% ipython --no-banner

In [1]: import numpy as np

In [2]: np.set_printoptions(precision=2, suppress=True, linewidth=140)

In [3]: def rnd(a):
   ...:     return np.round(a, 2) + 0
   ...: 

In [4]: W0 = np.array([[0.67, 0.33, 0.0], [0.0, 1.0, 0.0], [0.33, 0.0, 0.67]])

In [5]: r0, r1 = W0[0], W0[1]

In [6]: r0 @ r1
Out[6]: np.float64(0.33)

In [7]: rnd(r0 @ r0)
Out[7]: np.float64(0.56)

In [8]: p = (r0 @ r1) / (r0 @ r0) * r0

In [9]: rnd(p)
Out[9]: array([0.4, 0.2, 0. ])

In [10]: np.outer(r0, r1)
Out[10]: 
array([[0.  , 0.67, 0.  ],
       [0.  , 0.33, 0.  ],
       [0.  , 0.  , 0.  ]])

In [11]: rnd(np.linalg.norm(r0 + r1) ** 2 + np.linalg.norm(r0 - r1) ** 2)
Out[11]: np.float64(3.12)

In [12]: rng = np.random.default_rng(748709)

In [13]: z = rng.permutation(3)

In [14]: z
Out[14]: array([1, 0, 2])

In [15]: B = W0[z][:, z]

In [16]: np.allclose(B, W0)
Out[16]: False

In [17]: rnd(np.sort(np.abs(np.linalg.eigvals(B))))
Out[17]: array([0.67, 0.67, 1.  ])

In [18]: np.trace(B)
Out[18]: np.float64(2.34)

In [19]: B = np.linalg.inv(W0)

In [20]: np.allclose(B, W0.T)
Out[20]: False

In [21]: rnd(np.linalg.slogdet(W0)[0])
Out[21]: np.float64(1.0)

In [22]: w, evecs = np.linalg.eig(W0)

In [23]: rnd(np.sort(np.linalg.eigvals(W0 @ W0)))
Out[23]: array([0.45, 0.45, 1.  ])

In [24]: rnd(np.prod(w))
Out[24]: np.float64(0.45)

In [25]: w
Out[25]: array([0.67, 0.67, 1.  ])

In [26]: vec = np.array([0, -1, -1])

In [27]: rhs = W0 @ vec

In [28]: rhs
Out[28]: array([-0.33, -1.  , -0.67])

In [29]: rnd(np.linalg.solve(W0, -2 * rhs))
Out[29]: array([0., 2., 2.])

In [30]: rnd(np.linalg.solve(W0.T, W0[2]))
Out[30]: array([0., 0., 1.])

In [31]: data = np.diag(np.array([0, 7, 6, -6])) + -3 * np.eye(4, k=1) + -3 * np.eye(4, k=-1)

In [32]: data
Out[32]: 
array([[ 0., -3.,  0.,  0.],
       [-3.,  7., -3.,  0.],
       [ 0., -3.,  6., -3.],
       [ 0.,  0., -3., -6.]])

In [33]: w, evecs = np.linalg.eigh(data)

In [34]: vec = np.array([1, 3, -1, 2])

In [35]: rnd(evecs * np.maximum(w, 0) @ evecs.T)
Out[35]: 
array([[ 1.04, -2.56,  0.18,  0.08],
       [-2.56,  7.2 , -2.85,  0.34],
       [ 0.18, -2.85,  6.41, -1.43],
       [ 0.08,  0.34, -1.43,  0.33]])

In [36]: rnd(np.linalg.eigvalsh(data[1:, 1:]))
Out[36]: array([-6.74,  3.95,  9.79])

In [37]: vec @ data @ vec
Out[37]: np.float64(57.0)

In [38]: (np.sign(evecs[:, -1].round(6)) == np.sign(evecs[0, -1].round(6))).astype(int)
Out[38]: array([1, 0, 1, 0])

In [39]: rnd(evecs * np.abs(w) @ evecs.T)
Out[39]: 
array([[ 2.08, -2.12,  0.37,  0.16],
       [-2.12,  7.4 , -2.69,  0.69],
       [ 0.37, -2.69,  6.83,  0.13],
       [ 0.16,  0.69,  0.13,  6.67]])

In [40]: np.abs(data).sum(axis=1).max(), rnd(np.abs(w).max())
Out[40]: (np.float64(13.0), np.float64(10.29))

In [41]: np.all(np.linalg.eigvalsh(data) > 0)
Out[41]: np.False_

In [42]: rnd(np.linalg.eigvalsh(data).min())
Out[42]: np.float64(-6.75)

In [43]: O, evecs = np.linalg.qr(data[:, :3])[0], np.linalg.qr(data[:, 3:])[0]

In [44]: sv = np.linalg.svd(O.T @ evecs, compute_uv=False)

In [45]: rnd(np.degrees(np.arccos(sv.clip(0, 1))))
Out[45]: array([65.91])

In [46]: (sv > 0.9).sum()
Out[46]: np.int64(0)

In [47]: rnd(sv)
Out[47]: array([0.41])

In [48]: arr = np.array([[-1.2, 0.7, 0.5],
    ...:     [0.1, 0.0, -2.1],
    ...:     [0.2, 0.3, 2.0],
    ...:     [-1.8, 1.6, -0.6],
    ...:     [-1.4, 2.3, -0.2],
    ...:     [0.2, 1.0, -0.6],
    ...:     [-1.5, -0.7, 0.7],
    ...:     [1.3, -2.3, -1.1],
    ...:     [-2.2, 1.5, 0.8],
    ...:     [0.3, -1.5, -1.4],
    ...:     [-0.3, 0.3, 0.9],
    ...:     [0.3, -0.5, 0.3],
    ...:     [-0.4, 0.5, -0.6],
    ...:     [1.6, 2.5, 0.7],
    ...:     [1.8, -0.1, 1.1],
    ...:     [-1.3, 1.0, 1.0],
    ...:     [0.4, -3.0, -0.8],
    ...:     [-0.7, -0.5, -0.3]])

In [49]: arr[10] *= 10

In [50]: arr
Out[50]: 
array([[-1.2,  0.7,  0.5],
       [ 0.1,  0. , -2.1],
       [ 0.2,  0.3,  2. ],
       [-1.8,  1.6, -0.6],
       [-1.4,  2.3, -0.2],
       [ 0.2,  1. , -0.6],
       [-1.5, -0.7,  0.7],
       [ 1.3, -2.3, -1.1],
       [-2.2,  1.5,  0.8],
       [ 0.3, -1.5, -1.4],
       [-3. ,  3. ,  9. ],
       [ 0.3, -0.5,  0.3],
       [-0.4,  0.5, -0.6],
       [ 1.6,  2.5,  0.7],
       [ 1.8, -0.1,  1.1],
       [-1.3,  1. ,  1. ],
       [ 0.4, -3. , -0.8],
       [-0.7, -0.5, -0.3]])

In [51]: rnd(np.linalg.norm(arr))
Out[51]: np.float64(13.32)

In [52]: rnd(arr - arr[0])
Out[52]: 
array([[ 0. ,  0. ,  0. ],
       [ 1.3, -0.7, -2.6],
       [ 1.4, -0.4,  1.5],
       [-0.6,  0.9, -1.1],
       [-0.2,  1.6, -0.7],
       [ 1.4,  0.3, -1.1],
       [-0.3, -1.4,  0.2],
       [ 2.5, -3. , -1.6],
       [-1. ,  0.8,  0.3],
       [ 1.5, -2.2, -1.9],
       [-1.8,  2.3,  8.5],
       [ 1.5, -1.2, -0.2],
       [ 0.8, -0.2, -1.1],
       [ 2.8,  1.8,  0.2],
       [ 3. , -0.8,  0.6],
       [-0.1,  0.3,  0.5],
       [ 1.6, -3.7, -1.3],
       [ 0.5, -1.2, -0.8]])

In [53]: np.abs(arr).max()
Out[53]: np.float64(9.0)

In [54]: rnd(arr.sum(axis=1))
Out[54]: array([ 0. , -2. ,  2.5, -0.8,  0.7,  0.6, -1.5, -2.1,  0.1, -2.6,  9. ,  0.1, -0.5,  4.8,  2.8,  0.7, -3.4, -1.5])

In [55]: arr.shape
Out[55]: (18, 3)

In [56]: rnd(np.linalg.svd(arr, compute_uv=False))
Out[56]: array([11.38,  5.45,  4.26])

In [57]: rnd(arr.mean(axis=0))
Out[57]: array([-0.41,  0.32,  0.47])

In [58]: Z = np.array([[4, 9, 8]])

In [59]: X = rng.normal(size=(20, 1)) @ Z + np.array([0, -1, -3])

In [60]: rnd(X)
Out[60]: 
array([[ -5.04, -12.35, -13.09],
       [ -3.44,  -8.74,  -9.88],
       [  1.51,   2.4 ,   0.02],
       [ -1.2 ,  -3.7 ,  -5.4 ],
       [  0.23,  -0.48,  -2.54],
       [ -3.29,  -8.41,  -9.59],
       [  4.77,   9.74,   6.55],
       [ -3.5 ,  -8.88, -10.  ],
       [  1.41,   2.17,  -0.18],
       [  3.31,   6.46,   3.63],
       [ -3.27,  -8.36,  -9.54],
       [ -1.08,  -3.43,  -5.16],
       [  1.25,   1.81,  -0.5 ],
       [  2.17,   3.89,   1.35],
       [  4.03,   8.06,   5.05],
       [ -3.23,  -8.27,  -9.46],
       [ -2.99,  -7.72,  -8.98],
       [  5.45,  11.25,   7.89],
       [  5.47,  11.31,   7.94],
       [  0.84,   0.89,  -1.32]])

In [61]: left, sv, Vt = np.linalg.svd(X)

In [62]: evecs = Vt[:(sv > 1e-8).sum()]

In [63]: vec = X[6] + 4 * X[3] + rng.integers(2) * np.eye(3)[1]

In [64]: rnd(vec)
Out[64]: array([ -0.02,  -5.05, -15.05])

In [65]: np.allclose(evecs.T @ evecs @ vec, vec)
Out[65]: True

In [66]: np.linalg.matrix_rank(np.vstack([X, vec]))
Out[66]: np.int64(2)

In [67]: d = np.linalg.norm(X[:, None] - X[None], axis=-1)

In [68]: d.mean(axis=1).argmax()
Out[68]: np.int64(18)

In [69]: (d + 1e9 * np.eye(20)).round(6).argmin(axis=1)
Out[69]: array([ 7,  7,  8, 11, 19, 10, 17,  1,  2, 14,  5,  3,  8,  2,  9, 10, 15, 18, 17, 12])

In [70]: np.flatnonzero(d[5] < d.mean() / 2)
Out[70]: array([ 0,  1,  5,  7, 10, 15, 16])

In [71]: left, sv, Vt = np.linalg.svd(X)

In [72]: np.argmax(sv[:-1] / (sv[1:] + 1e-6)) + 1
Out[72]: np.int64(2)

In [73]: rnd(sv)
Out[73]: array([47.27,  7.89,  0.  ])

In [74]: B = left[:, :2] @ np.diag(sv[:2]) @ Vt[:2]

In [75]: rnd(np.linalg.norm(X - B) / np.linalg.norm(X))
Out[75]: np.float64(0.0)

In [76]: rnd(np.abs(X - B).max())
Out[76]: np.float64(0.0)

In [77]: np.linalg.matrix_rank(X, rtol=0.05)
Out[77]: np.int64(2)

In [78]: E = np.load("sample5.npy")

In [79]: E
Out[79]: 
array([[59,  0, -2],
       [-1, 63,  1],
       [ 3, -2, 82]])

In [80]: vec = np.array([2, 0, 0])

In [81]: h = np.maximum(E @ vec, 0)

In [82]: E.T @ h
Out[82]: array([6980,  -12,  256])

In [83]: np.flatnonzero(h > 1e-9)
Out[83]: array([0, 2])

In [84]: h
Out[84]: array([118,   0,   6])

In [85]: B = np.linalg.inv(E)

In [86]: (np.abs(B) > 1e-9).astype(int)
Out[86]: 
array([[1, 1, 1],
       [1, 1, 1],
       [1, 1, 1]])

In [87]: rnd(E @ B)
Out[87]: 
array([[1., 0., 0.],
       [0., 1., 0.],
       [0., 0., 1.]])

In [88]: rnd(np.linalg.inv(B))
Out[88]: 
array([[59.,  0., -2.],
       [-1., 63.,  1.],
       [ 3., -2., 82.]])

In [89]: rnd(np.linalg.slogdet(E)[0])
Out[89]: np.float64(1.0)

In [90]: r0 = np.array([2, 2, 2])

In [91]: B = E + np.outer(r0, np.eye(3)[1])

In [92]: B
Out[92]: 
array([[59.,  2., -2.],
       [-1., 65.,  1.],
       [ 3.,  0., 82.]])

In [93]: np.linalg.matrix_rank(np.linalg.inv(B) - np.linalg.inv(E), tol=1e-8)
Out[93]: np.int64(1)

In [94]: rnd(np.linalg.det(B.T))
Out[94]: np.float64(315030.0)

In [95]: np.kron(np.eye(2, dtype=int), B)
Out[95]: 
array([[59.,  2., -2.,  0.,  0., -0.],
       [-1., 65.,  1., -0.,  0.,  0.],
       [ 3.,  0., 82.,  0.,  0.,  0.],
       [ 0.,  0., -0., 59.,  2., -2.],
       [-0.,  0.,  0., -1., 65.,  1.],
       [ 0.,  0.,  0.,  3.,  0., 82.]])

In [96]: O, evecs = np.linalg.qr(E[:, :2])[0], np.linalg.qr(E[:, 2:])[0]

In [97]: sv = np.linalg.svd(O.T @ evecs, compute_uv=False)

In [98]: (sv > 0.9).sum()
Out[98]: np.int64(0)

In [99]: rnd(np.linalg.norm(O @ O.T - evecs @ evecs.T, 2))
Out[99]: np.float64(1.0)

In [100]: A = np.array([[0.4, 0.16, -0.52, -0.28],
     ...:     [0.3, 0.12, -0.39, -0.21],
     ...:     [-1.2, -0.48, 1.56, 0.84]])

In [101]: hat = np.triu(np.array([[9, 4, 5], [5, 0, 3], [8, 0, 5]]), 1) + np.eye(3)

In [102]: B = hat @ E @ np.linalg.inv(hat)

In [103]: rnd(np.linalg.det(B))
Out[103]: np.float64(305286.0)

In [104]: np.trace(B), np.trace(E)
Out[104]: (np.float64(204.0), np.int64(204))

In [105]: hat @ E - E @ hat
Out[105]: 
array([[ 11.,   6., 119.],
       [  9.,  -2.,  62.],
       [  0., -12.,  -9.]])

In [106]: rk = np.linalg.matrix_rank(A)

In [107]: rk
Out[107]: np.int64(1)

In [108]: null = np.linalg.svd(A)[2][rk:].T

In [109]: rnd(A @ null)
Out[109]: 
array([[0., 0., 0.],
       [0., 0., 0.],
       [0., 0., 0.]])

In [110]: [int(np.linalg.matrix_rank(A[:, :j + 1])) for j in range(4)]
Out[110]: [1, 1, 1, 1]

In [111]: rnd(null @ null.T)
Out[111]: 
array([[ 0.7 , -0.12,  0.39,  0.21],
       [-0.12,  0.95,  0.16,  0.08],
       [ 0.39,  0.16,  0.49, -0.27],
       [ 0.21,  0.08, -0.27,  0.85]])

In [112]: left, sv, Vt = np.linalg.svd(A)

In [113]: np.argmax(sv[:-1] / (sv[1:] + 1e-6)) + 1
Out[113]: np.int64(1)

In [114]: rnd(sv)
Out[114]: array([2.38, 0.  , 0.  ])

In [115]: B = left[:, :1] @ np.diag(sv[:1]) @ Vt[:1]

In [116]: np.linalg.matrix_rank(A, rtol=0.05)
Out[116]: np.int64(1)

In [117]: rnd(B)
Out[117]: 
array([[ 0.4 ,  0.16, -0.52, -0.28],
       [ 0.3 ,  0.12, -0.39, -0.21],
       [-1.2 , -0.48,  1.56,  0.84]])

In [118]: rnd(np.linalg.norm(A - B) / np.linalg.norm(A))
Out[118]: np.float64(0.0)

In [119]: rnd(np.abs(A - B).max())
Out[119]: np.float64(0.0)
